>>> import numpy as np
>>> np.set_printoptions(precision=2, suppress=True, linewidth=200)
>>> A = np.loadtxt("data.csv", delimiter=",")
>>> A
array([[ 0.44,  0.08, -0.09,  0.23, -0.28,  0.81],
       [-0.22,  0.57, -0.26, -0.6 ,  0.31,  0.31],
       [-0.13,  0.73, -0.08,  0.63, -0.06, -0.21],
       [-0.39, -0.32, -0.83,  0.2 , -0.08,  0.07],
       [ 0.39, -0.11, -0.16,  0.27,  0.86, -0.01],
       [ 0.66,  0.15, -0.44, -0.27, -0.29, -0.44]])
>>> x0 = np.array([-5, -1, -1, -1, 5, -4])
>>> 6 - np.linalg.matrix_rank(A - np.eye(6), tol=1e-8)
np.int64(1)
>>> np.sort(np.abs(np.degrees(np.angle(np.linalg.eigvals(A)))))
array([  0.  ,  26.64,  26.64,  97.12,  97.12, 180.  ])
>>> A.T @ (A @ x0)
array([-5., -1., -1., -1.,  5., -4.])
>>> [p for p in range(1, 25) if np.allclose(np.linalg.matrix_power(A, p), np.eye(6))]
[]
>>> out = A / np.sqrt((A ** 2).mean(axis=1, keepdims=True))
>>> np.linalg.norm(out, axis=1)
array([2.45, 2.45, 2.45, 2.45, 2.45, 2.45])
>>> out[3]
array([-0.97, -0.79, -2.04,  0.48, -0.2 ,  0.17])
>>> np.linalg.matrix_rank(A - A.mean(axis=1, keepdims=True))
np.int64(5)
>>> Q, V = np.linalg.qr(A[:, :2])[0], np.linalg.qr(A[:, 2:])[0]
>>> sigma = np.linalg.svd(Q.T @ V, compute_uv=False)
>>> round(np.linalg.norm(Q @ Q.T - V @ V.T, 2), 2)
np.float64(1.0)
>>> sigma.round(2) + 0
array([0., 0.])
>>> Uu, sigma, Vh = np.linalg.svd(A, full_matrices=False)
>>> np.allclose(Uu * sigma @ Vh, A)
True
>>> np.cumsum(sigma ** 2) / np.sum(sigma ** 2)
array([0.17, 0.33, 0.5 , 0.67, 0.83, 1.  ])
>>> np.round(np.sqrt((sigma ** 2).sum()), 2), np.round(np.linalg.norm(A), 2)
(np.float64(2.45), np.float64(2.45))
>>> np.round(Uu.T @ A @ Vh.T, 2) + 0
array([[1., 0., 0., 0., 0., 0.],
       [0., 1., 0., 0., 0., 0.],
       [0., 0., 1., 0., 0., 0.],
       [0., 0., 0., 1., 0., 0.],
       [0., 0., 0., 0., 1., 0.],
       [0., 0., 0., 0., 0., 1.]])
>>> J = np.array([[0, 0, 1, -1], [0, 0, 0, -2], [5, -5, -5, 5], [0, -10, 0, 10]])
>>> Uu, sigma, Vh = np.linalg.svd(J, full_matrices=False)
>>> np.round(Uu.T @ Uu, 2) + 0
array([[1., 0., 0., 0.],
       [0., 1., 0., 0.],
       [0., 0., 1., 0.],
       [0., 0., 0., 1.]])
>>> np.abs(Uu[:, 0]).round(6).argmax()
np.int64(3)
>>> np.abs(Vh[0])
array([0.16, 0.68, 0.16, 0.7 ])
>>> np.round(np.sqrt((sigma ** 2).sum()), 2), round(float(np.linalg.norm(J)), 2)
(np.float64(17.49), 17.49)
>>> np.round(Vh @ Vh.T, 2) + 0
array([[1., 0., 0., 0.],
       [0., 1., 0., 0.],
       [0., 0., 1., 0.],
       [0., 0., 0., 1.]])
>>> np.cumsum(sigma ** 2) / np.sum(sigma ** 2)
array([0.86, 0.99, 1.  , 1.  ])
>>> np.allclose(Uu * sigma @ Vh, J)
True
>>> mat = np.loadtxt("case14.csv", delimiter=",")
>>> mat
array([[3., 1., 1., 1., 1., 1., 1., 1., 1., 1., 1.],
       [1., 3., 1., 1., 1., 1., 1., 1., 1., 1., 1.],
       [1., 1., 3., 1., 1., 1., 1., 1., 1., 1., 1.],
       [1., 1., 1., 3., 1., 1., 1., 1., 1., 1., 1.],
       [1., 1., 1., 1., 3., 1., 1., 1., 1., 1., 1.],
       [1., 1., 1., 1., 1., 3., 1., 1., 1., 1., 1.],
       [1., 1., 1., 1., 1., 1., 3., 1., 1., 1., 1.],
       [1., 1., 1., 1., 1., 1., 1., 3., 1., 1., 1.],
       [1., 1., 1., 1., 1., 1., 1., 1., 3., 1., 1.],
       [1., 1., 1., 1., 1., 1., 1., 1., 1., 3., 1.],
       [1., 1., 1., 1., 1., 1., 1., 1., 1., 1., 3.]])
>>> out = np.linalg.inv(mat)
>>> np.round(np.linalg.slogdet(mat)[0], 2)
np.float64(1.0)
>>> out
array([[ 0.46, -0.04, -0.04, -0.04, -0.04, -0.04, -0.04, -0.04, -0.04, -0.04, -0.04],
       [-0.04,  0.46, -0.04, -0.04, -0.04, -0.04, -0.04, -0.04, -0.04, -0.04, -0.04],
       [-0.04, -0.04,  0.46, -0.04, -0.04, -0.04, -0.04, -0.04, -0.04, -0.04, -0.04],
       [-0.04, -0.04, -0.04,  0.46, -0.04, -0.04, -0.04, -0.04, -0.04, -0.04, -0.04],
       [-0.04, -0.04, -0.04, -0.04,  0.46, -0.04, -0.04, -0.04, -0.04, -0.04, -0.04],
       [-0.04, -0.04, -0.04, -0.04, -0.04,  0.46, -0.04, -0.04, -0.04, -0.04, -0.04],
       [-0.04, -0.04, -0.04, -0.04, -0.04, -0.04,  0.46, -0.04, -0.04, -0.04, -0.04],
       [-0.04, -0.04, -0.04, -0.04, -0.04, -0.04, -0.04,  0.46, -0.04, -0.04, -0.04],
       [-0.04, -0.04, -0.04, -0.04, -0.04, -0.04, -0.04, -0.04,  0.46, -0.04, -0.04],
       [-0.04, -0.04, -0.04, -0.04, -0.04, -0.04, -0.04, -0.04, -0.04,  0.46, -0.04],
       [-0.04, -0.04, -0.04, -0.04, -0.04, -0.04, -0.04, -0.04, -0.04, -0.04,  0.46]])
>>> np.linalg.det(mat) * out
array([[6144., -512., -512., -512., -512., -512., -512., -512., -512., -512., -512.],
       [-512., 6144., -512., -512., -512., -512., -512., -512., -512., -512., -512.],
       [-512., -512., 6144., -512., -512., -512., -512., -512., -512., -512., -512.],
       [-512., -512., -512., 6144., -512., -512., -512., -512., -512., -512., -512.],
       [-512., -512., -512., -512., 6144., -512., -512., -512., -512., -512., -512.],
       [-512., -512., -512., -512., -512., 6144., -512., -512., -512., -512., -512.],
       [-512., -512., -512., -512., -512., -512., 6144., -512., -512., -512., -512.],
       [-512., -512., -512., -512., -512., -512., -512., 6144., -512., -512., -512.],
       [-512., -512., -512., -512., -512., -512., -512., -512., 6144., -512., -512.],
       [-512., -512., -512., -512., -512., -512., -512., -512., -512., 6144., -512.],
       [-512., -512., -512., -512., -512., -512., -512., -512., -512., -512., 6144.]])
>>> x0 = np.array([5, 2, 1, -6, 7, 1, -5, -4, -4, -4, 4])
>>> rhs = mat @ x0
>>> rhs
array([  7.,   1.,  -1., -15.,  11.,  -1., -13., -11., -11., -11.,   5.])
>>> np.linalg.solve(mat, rhs + mat[:, 2])
array([ 5.,  2.,  2., -6.,  7.,  1., -5., -4., -4., -4.,  4.])
>>> np.linalg.solve(mat, rhs)
array([ 5.,  2.,  1., -6.,  7.,  1., -5., -4., -4., -4.,  4.])
